$ ipython --no-banner

In [1]: import numpy as np

In [2]: np.set_printoptions(precision=1, suppress=True, linewidth=160, legacy="1.25")

In [3]: rnd = lambda a: np.round(a, 1) + 0

In [4]: feats = np.array([[1.0, 0.0, 0.0], [0.0, 0.8, 0.6], [0.0, -0.6, 0.8]])

In [5]: x0 = np.array([-2, -2, 3])

In [6]: target = feats @ x0

In [7]: c, lr = np.zeros(3), 1 / np.linalg.norm(feats, 2) ** 2

In [8]: for i in range(4):
   ...:     c -= lr * feats.T @ (feats @ c - target)
   ...:     if i % 1 == 0: print(i, round(np.linalg.norm(feats @ c - target), 1))
   ...: 
0 0.0
1 0.0
2 0.0
3 0.0

In [9]: print(rnd(c))
[-2. -2.  3.]

In [10]: print(rnd(np.linalg.cond(feats)))
1.0

In [11]: out = feats / np.sqrt((feats ** 2).mean(axis=1, keepdims=True))

In [12]: print(rnd(feats - feats.mean(axis=1, keepdims=True)))
[[ 0.7 -0.3 -0.3]
 [-0.5  0.3  0.1]
 [-0.1 -0.7  0.7]]

In [13]: Q = feats.astype(float).copy()

In [14]: for j in range(3):
    ...:     Q[:, j] -= Q[:, :j] @ (Q[:, :j].T @ Q[:, j])
    ...:     Q[:, j] /= np.linalg.norm(Q[:, j])
    ...: 

In [15]: print(Q)
[[ 1.   0.   0. ]
 [ 0.   0.8  0.6]
 [ 0.  -0.6  0.8]]

In [16]: print(rnd(Q.T @ feats))
[[1. 0. 0.]
 [0. 1. 0.]
 [0. 0. 1.]]

In [17]: print(rnd(Q.T @ Q))
[[1. 0. 0.]
 [0. 1. 0.]
 [0. 0. 1.]]

In [18]: rng = np.random.default_rng(3496)

In [19]: data = np.triu(rng.random((6, 6)) < 0.4, 1).astype(int)

In [20]: data = data + data.T

In [21]: print(data)
[[0 0 0 1 1 0]
 [0 0 1 0 0 1]
 [0 1 0 1 0 0]
 [1 0 1 0 1 0]
 [1 0 0 1 0 1]
 [0 1 0 0 1 0]]

In [22]: x0 = np.array([-2, 3, 0, 3, -1, 1])

In [23]: target = data @ x0

In [24]: c, lr = np.zeros(6), 1 / np.linalg.norm(data, 2) ** 2

In [25]: for i in range(30):
    ...:     c -= lr * data.T @ (data @ c - target)
    ...:     if i % 5 == 0: print(i, round(np.linalg.norm(data @ c - target), 1))
    ...: 
0 4.1
5 0.9
10 0.4
15 0.2
20 0.1
25 0.1

In [26]: print(rnd(c))
[-2.   3.  -0.1  2.9 -1.   1.1]

In [27]: print(rnd(np.linalg.cond(data)))
3.9
